$ python3 -q
>>> import numpy as np
>>> np.set_printoptions(precision=2, suppress=True, linewidth=160)
>>> rd = lambda a: np.round(a, 2) + 0
>>> F = np.load("dump.npy")
>>> F
array([[ 3,  2,  3,  3],
       [ 6,  4,  6,  6],
       [ 3,  2,  3,  3],
       [-6, -4, -6, -6]])
>>> rk = np.linalg.matrix_rank(F)
>>> rk
np.int64(1)
>>> null = np.linalg.svd(F)[2][rk:].T
>>> rd(F @ null)
array([[0., 0., 0.],
       [0., 0., 0.],
       [0., 0., 0.],
       [0., 0., 0.]])
>>> np.allclose(F @ null, 0)
True
>>> [int(np.linalg.matrix_rank(F[:i])) for i in range(1, len(F) + 1)]
[1, 1, 1, 1]
>>> null.shape
(4, 3)
>>> left, sv, vt = np.linalg.svd(F, full_matrices=False)
>>> left.shape, sv.shape, vt.shape
((4, 4), (4,), (4, 4))
>>> np.allclose(left * sv @ vt, F)
True
>>> (sv > 1e-8).sum()
np.int64(1)
>>> rd(np.abs(vt[0]))
array([0.54, 0.36, 0.54, 0.54])
>>> print(np.abs(left[:, 0]).round(6).argmax())
1
>>> rd(np.sqrt((sv ** 2).sum())), rd(np.linalg.norm(F))
(np.float64(17.61), np.float64(17.61))
>>> print(rd(vt @ vt.T))
[[1. 0. 0. 0.]
 [0. 1. 0. 0.]
 [0. 0. 1. 0.]
 [0. 0. 0. 1.]]
>>> print(rd(sv / sv[0]))
[1. 0. 0. 0.]
>>> np.linalg.lstsq(F[:-1].T, F[-1])[2]
np.int32(1)
>>> rd(F @ np.linalg.pinv(F) @ F)
array([[ 3.,  2.,  3.,  3.],
       [ 6.,  4.,  6.,  6.],
       [ 3.,  2.,  3.,  3.],
       [-6., -4., -6., -6.]])
>>> np.allclose(F[:-1].T @ np.linalg.lstsq(F[:-1].T, F[-1])[0], F[-1])
True
>>> np.abs(np.diag(np.linalg.qr(F)[1])) > 1e-9
array([ True, False, False, False])
>>> r0, g = F[2], F[3]
>>> print(r0 @ g)
-62
>>> print(r0 @ r0)
31
>>> p = (r0 @ g) / (r0 @ r0) * r0
>>> np.linalg.matrix_rank(np.outer(r0, g))
np.int64(1)
>>> print(rd(np.linalg.norm(r0 + g) ** 2 + np.linalg.norm(r0 - g) ** 2))
310.0
>>> (g - p) @ r0
np.float64(0.0)
>>> left, sv, vt = np.linalg.svd(F)
>>> np.argmax(sv[:-1] / (sv[1:] + 1e-6)) + 1
np.int64(1)
>>> B = left[:, :1] @ np.diag(sv[:1]) @ vt[:1]
>>> print(np.linalg.matrix_rank(F, rtol=0.05))
1
>>> rd(B)
array([[ 3.,  2.,  3.,  3.],
       [ 6.,  4.,  6.,  6.],
       [ 3.,  2.,  3.,  3.],
       [-6., -4., -6., -6.]])
>>> rd(np.linalg.norm(F - B) / np.linalg.norm(F))
np.float64(0.0)
>>> print(np.linalg.matrix_rank(B))
1
>>> rd(np.linalg.norm(F - B, 2)), rd(sv[1])
(np.float64(0.0), np.float64(0.0))
>>> rng = np.random.default_rng(795684)
>>> E = np.array([[1, 2, -1], [-1, -1, 1]]) * (rng.random((2, 3)) < 0.3)
>>> E
array([[ 1,  0,  0],
       [ 0, -1,  1]])
>>> r0, g = E[1], E[0]
>>> r0 @ r0
np.int64(2)
>>> p = (r0 @ g) / (r0 @ r0) * r0
>>> print(g - p)
[1. 0. 0.]
>>> rd(np.linalg.norm(r0 + g) ** 2 + np.linalg.norm(r0 - g) ** 2)
np.float64(6.0)
>>> B = np.array([[-4, 1], [0, 5], [-1, 0]])
>>> np.einsum("ij->j", E)
array([ 1, -1,  1])
>>> np.vstack([E, B.T]).shape
(4, 3)
>>> mat = np.load("w.npy")
>>> mat
array([[ 0,  0,  0],
       [ 0, -2,  0],
       [ 4,  0,  0]])
>>> left, sv, vt = np.linalg.svd(mat)
>>> np.argmax(sv[:-1] / (sv[1:] + 1e-6)) + 1
np.int64(2)
>>> sv
array([4., 2., 0.])
>>> B = left[:, :2] @ np.diag(sv[:2]) @ vt[:2]
>>> np.abs(mat - B).max()
np.float64(0.0)
>>> np.linalg.matrix_rank(mat, rtol=0.05)
np.int64(2)
>>> rd(np.linalg.norm(mat - B, 2)), sv[2]
(np.float64(0.0), np.float64(0.0))
>>> print(rd(np.linalg.norm(mat - B) / np.linalg.norm(mat)))
0.0
>>> print(np.linalg.matrix_power(mat - np.diag(np.diag(mat)), 3))
[[0 0 0]
 [0 0 0]
 [0 0 0]]
>>> [int(np.linalg.matrix_rank(np.linalg.matrix_power(mat, p))) for p in range(1, 4)]
[2, 1, 1]
>>> rd(np.sort(np.linalg.eigvals(mat)))
array([-2.,  0.,  0.])
>>> print(mat @ mat)
[[0 0 0]
 [0 4 0]
 [0 0 0]]
>>> rk = np.linalg.matrix_rank(mat)
>>> rk
np.int64(2)
>>> null = np.linalg.svd(mat)[2][rk:].T
>>> mat @ null
array([[0.],
       [0.],
       [0.]])
>>> [int(np.linalg.matrix_rank(mat[:i])) for i in range(1, len(mat) + 1)]
[0, 1, 2]
>>> print([int(np.linalg.matrix_rank(mat[:, :j + 1])) for j in range(3)])
[1, 2, 2]
>>> np.allclose(mat @ null, 0)
True
>>> np.linalg.cond(mat) > 100
np.True_
>>> [round(float(x), 2) for x in np.linalg.svd(mat, compute_uv=False)[:3]]
[4.0, 2.0, 0.0]
>>> vec = np.array([4, 2, 0])
>>> h = np.maximum(mat @ vec, 0)
>>> rd(np.tanh(mat @ vec))
array([ 0., -1.,  1.])
>>> mat * (h > 1e-9)[:, None]
array([[0, 0, 0],
       [0, 0, 0],
       [4, 0, 0]])
>>> print(np.maximum(mat @ (3 * vec), 0))
[ 0  0 48]
>>> print(h)
[ 0  0 16]
>>> m1 = np.load("block16.npy")
>>> m1
array([[0.5 , 0.5 , 0.  ],
       [0.  , 1.  , 0.  ],
       [0.33, 0.  , 0.67]])
>>> rd(m1 @ m1)
array([[0.25, 0.75, 0.  ],
       [0.  , 1.  , 0.  ],
       [0.39, 0.16, 0.45]])
>>> rd(np.abs(np.linalg.eigvals(m1)).max())
np.float64(1.0)
>>> rd(np.sort(np.abs(np.linalg.eigvals(m1))))
array([0.5 , 0.67, 1.  ])
>>> rd(np.linalg.matrix_power(m1, 2))
array([[0.25, 0.75, 0.  ],
       [0.  , 1.  , 0.  ],
       [0.39, 0.16, 0.45]])
>>> np.trace(m1)
np.float64(2.17)
>>> r0, g = m1[2], m1[0]
>>> rd(r0 @ r0)
np.float64(0.56)
>>> p = (r0 @ g) / (r0 @ r0) * r0
>>> rd(p)
array([0.1, 0. , 0.2])
>>> print(rd((g - p) @ r0))
0.0
>>> rd(np.linalg.matrix_power(m1, 2))
array([[0.25, 0.75, 0.  ],
       [0.  , 1.  , 0.  ],
       [0.39, 0.16, 0.45]])
>>> p = np.eye(3)[2]
>>> for _ in range(4):
...     p = p @ m1
...     print(p.round(2))
... 
[0.33 0.   0.67]
[0.39 0.16 0.45]
[0.34 0.36 0.3 ]
[0.27 0.53 0.2 ]
>>> proj = np.triu(np.array([[4, 1, 2], [1, 5, 4], [0, 0, 2]]), 1) + np.eye(3)
>>> B = proj @ m1 @ np.linalg.inv(proj)
>>> print(np.trace(B), np.trace(m1))
2.17 2.17
>>> rd(B)
array([[ 1.16,  0.34, -2.34],
       [ 1.32, -0.32,  1.32],
       [ 0.33, -0.33,  1.33]])
>>> np.linalg.matrix_rank(B)
np.int64(3)
>>> rd(np.poly(B))
array([ 1.  , -2.17,  1.51, -0.34])
>>> rd(proj @ m1 - m1 @ proj)
array([[ 0.66,  0.5 , -1.66],
       [ 1.32,  0.  , -1.32],
       [ 0.  , -0.33, -0.66]])
>>> data = np.load("out17.npy")
>>> rd(data)
array([[ 0.67,  0.67,  2.68],
       [-0.66, -0.16, -2.14],
       [ 0.28, -2.55, -1.71],
       [ 0.9 , -1.63,  1.06],
       [ 0.27, -2.98, -2.16],
       [ 0.3 , -1.76, -0.87],
       [-0.51, -1.56, -3.1 ],
       [-0.6 , -2.12, -3.91],
       [-0.7 ,  0.77, -1.34],
       [ 0.79, -2.67, -0.3 ],
       [ 1.03, -0.96,  2.14],
       [ 0.19, -1.02, -0.44],
       [ 0.68, -2.69, -0.65],
       [-0.79,  2.23, -0.14],
       [ 0.96, -1.84,  1.04],
       [-0.32, -0.42, -1.37],
       [-0.71,  3.04,  0.91],
       [-1.71, -3.58, -8.7 ],
       [-1.86,  2.23, -3.35],
       [ 0.73, -2.94, -0.75],
       [-0.1 ,  0.26, -0.05],
       [ 0.97, -2.74,  0.18],
       [ 0.43, -1.77, -0.47],
       [ 0.57, -0.36,  1.34],
       [ 0.45, -0.67,  0.67]])
>>> # rank 2
>>> Ac = data - data.mean(axis=0)
>>> vecs = np.linalg.svd(Ac)[2][:2]
>>> B = Ac - Ac @ vecs.T @ vecs
>>> print(rd(np.diag(vecs.T @ vecs)))
[0.18 0.91 0.91]
>>> rd(np.cov(Ac @ vecs.T, rowvar=False))
array([[6.13, 0.  ],
       [0.  , 3.04]])
>>> rd(np.linalg.norm(B) / np.linalg.norm(Ac))
np.float64(0.0)
>>> np.linalg.norm(B, axis=1).round(6).argmax()
np.int64(0)
>>> np.abs(np.diag(np.linalg.qr(data)[1])) > 1e-9
array([ True,  True, False])
>>> np.unique(data.round(6), axis=0).shape
(25, 3)
>>> rd(np.trace(np.linalg.pinv(data) @ data))
np.float64(2.0)
>>> np.linalg.lstsq(data[:-1].T, data[-1])[2]
np.int32(2)
>>> C2 = np.cov(data, rowvar=False)
>>> rd(np.corrcoef(data.T))
array([[ 1.  , -0.43,  0.72],
       [-0.43,  1.  ,  0.31],
       [ 0.72,  0.31,  1.  ]])
>>> print(np.argwhere(np.triu(np.abs(np.corrcoef(data.T)) > 0.8, 1)))
[]
>>> rd(np.polyfit(data[:, 2], data[:, 0], 1))
array([0.25, 0.27])
>>> C2.shape
(3, 3)
>>> print(rd(np.median(data, axis=0)))
[ 0.28 -1.56 -0.47]
>>> W0 = np.loadtxt("test2.csv", delimiter=",")
>>> W0
array([[-0.55,  1.1 ,  0.52],
       [-4.06, -5.74, -3.95],
       [ 1.48,  4.56,  2.88],
       [ 0.37,  2.76,  0.87],
       [-5.22, -2.08, -2.35],
       [-0.47, -0.49,  1.93],
       [ 0.72,  3.64,  2.1 ],
       [-1.09, -0.82, -0.76],
       [ 0.7 ,  2.62,  1.68],
       [ 0.23,  0.11, -0.95],
       [ 0.77,  2.2 ,  0.07],
       [ 0.05,  2.51, -0.08],
       [-1.82,  1.29,  1.4 ],
       [ 0.11, -0.12, -0.36],
       [ 0.82, -0.56,  0.55],
       [-0.63, -1.86, -0.78]])
>>> C2 = np.cov(W0, rowvar=False)
>>> np.argwhere(np.triu(np.abs(np.corrcoef(W0.T)) > 0.8, 1))
array([[1, 2]])
>>> rd(np.corrcoef(W0.T))
array([[1.  , 0.74, 0.74],
       [0.74, 1.  , 0.84],
       [0.74, 0.84, 1.  ]])
>>> C2.shape
(3, 3)
>>> rd(C2)
array([[3.28, 3.47, 2.33],
       [3.47, 6.62, 3.78],
       [2.33, 3.78, 3.03]])
>>> r0 = np.array([-3, 8, 6])
>>> B = C2 + np.outer(r0, np.eye(3)[2])
>>> np.linalg.matrix_rank(np.linalg.inv(B) - np.linalg.inv(C2), tol=1e-8)
np.int64(1)
>>> rd(np.linalg.det(B) / np.linalg.det(C2)), rd(1 + np.linalg.solve(C2, r0)[2])
(np.float64(4.98), np.float64(4.98))
>>> vec = np.array([1, 2, 0])
>>> y = W0 @ vec
>>> rd(np.linalg.lstsq(W0, y)[0])
array([1., 2., 0.])
>>> rd(y)
array([  1.65, -15.54,  10.6 ,   5.89,  -9.38,  -1.45,   8.  ,  -2.73,   5.94,   0.45,   5.17,   5.07,   0.76,  -0.13,  -0.3 ,  -4.35])
>>> y = y + 0.05 * rng.normal(size=16)
>>> rd(y)
array([  1.63, -15.54,  10.63,   5.79,  -9.32,  -1.41,   7.98,  -2.7 ,   5.94,   0.47,   5.16,   5.  ,   0.75,  -0.16,  -0.31,  -4.38])
>>> beta, *_ = np.linalg.lstsq(W0, y)
>>> print(rd(beta))
[0.99 1.99 0.02]
>>> rd(W0.T @ (y - W0 @ beta))
array([0., 0., 0.])
>>> basis = W0[[6, 0]].astype(float)
>>> for _ in range(7):
...     idx = np.linalg.norm(W0[:, None] - basis, axis=-1).argmin(axis=1)
...     basis = np.array([W0[idx == j].mean(axis=0) for j in range(2)])
... 
>>> idx
array([1, 1, 0, 0, 1, 1, 0, 1, 0, 1, 0, 0, 1, 1, 1, 1])
>>> rd(basis[1] - basis[0])
array([-1.95, -3.97, -1.73])
>>> rd(basis)
array([[ 0.68,  3.05,  1.25],
       [-1.27, -0.92, -0.48]])
>>> proj = W0 @ np.linalg.solve(W0.T @ W0, W0.T)
>>> rd(np.linalg.eigvalsh(proj))
array([0., 0., 0., 0., 0., 0., 0., 0., 0., 0., 0., 0., 0., 1., 1., 1.])
>>> print(rd(proj @ W0[:, 0]))
[-0.55 -4.06  1.48  0.37 -5.22 -0.47  0.72 -1.09  0.7   0.23  0.77  0.05 -1.82  0.11  0.82 -0.63]
>>> np.linalg.matrix_rank(np.eye(16) - proj)
np.int64(13)
>>> X = np.load("mat.npy")
>>> X
array([[1.  , 0.5 , 0.25],
       [0.5 , 1.  , 0.5 ],
       [0.25, 0.5 , 1.  ]])
>>> # symmetric, so the eigenvalues are real
>>> ev, vecs = np.linalg.eigh(X)
>>> vec = np.array([3, 3, 4])
>>> rd(vecs * np.sqrt(ev) @ vecs.T)
array([[0.96, 0.25, 0.1 ],
       [0.25, 0.94, 0.25],
       [0.1 , 0.25, 0.96]])
>>> rd(vecs * np.maximum(ev, 0) @ vecs.T)
array([[1.  , 0.5 , 0.25],
       [0.5 , 1.  , 0.5 ],
       [0.25, 0.5 , 1.  ]])
>>> rd(vec @ X @ vec / (vec @ vec)), rd(ev[0]), rd(ev[-1])
(np.float64(1.79), np.float64(0.41), np.float64(1.84))
>>> rd(np.linalg.eigvalsh(X[1:, 1:]))
array([0.5, 1.5])
>>> vec @ X @ vec
np.float64(61.0)
>>> vec = np.array([2, -6, -5])
>>> y = X @ vec
>>> beta, lr = np.zeros(3), 1 / np.linalg.norm(X, 2) ** 2
>>> for i in range(15):
...     beta -= lr * X.T @ (X @ beta - y)
...     if i % 5 == 0: print(i, round(np.linalg.norm(X @ beta - y), 2))
... 
0 3.34
5 1.59
10 0.91
>>> rd(beta)
array([ 1.07, -4.83, -5.46])
>>> rd(np.linalg.cond(X))
np.float64(4.53)
>>> idx = rng.permutation(3)
>>> idx
array([1, 0, 2])
>>> B = X[idx][:, idx]
>>> rd(np.linalg.det(B)), rd(np.linalg.det(X[idx]))
(np.float64(0.56), np.float64(-0.56))
>>> B
array([[1.  , 0.5 , 0.5 ],
       [0.5 , 1.  , 0.25],
       [0.5 , 0.25, 1.  ]])
>>> ev, vecs = np.linalg.eigh(B)
>>> vec = np.array([2, 1, 1])
>>> print(rd(vecs * np.maximum(ev, 0) @ vecs.T))
[[1.   0.5  0.5 ]
 [0.5  1.   0.25]
 [0.5  0.25 1.  ]]
>>> rd(vecs * np.abs(ev) @ vecs.T)
array([[1.  , 0.5 , 0.5 ],
       [0.5 , 1.  , 0.25],
       [0.5 , 0.25, 1.  ]])
>>> vec @ B @ vec
np.float64(10.5)
>>> W1 = np.array([[3, 3, 2], [1, 3, 0], [-2, -2, -1]])
>>> beta = np.array([2, 1, 5])
>>> act = np.maximum(m1 @ W1 + beta, 0)
>>> (act > 0).astype(int)
array([[1, 1, 1],
       [1, 1, 1],
       [1, 1, 1]])
>>> basis = np.array([[5, 4, 0], [0, 3, 0], [3, 5, 2]])
>>> (act @ basis).round(6).argmax(axis=1)
array([1, 1, 1])
>>> M = np.load("layer11.npy")
>>> M
array([[0, 0, 1],
       [0, 1, 0],
       [1, 0, 0]])
>>> (np.linalg.matrix_power((M != 0) + (M.T != 0) + np.eye(3), 3) > 0).astype(int)
array([[1, 0, 1],
       [0, 1, 0],
       [1, 0, 1]])
>>> (M != 0).astype(int)
array([[0, 0, 1],
       [0, 1, 0],
       [1, 0, 0]])
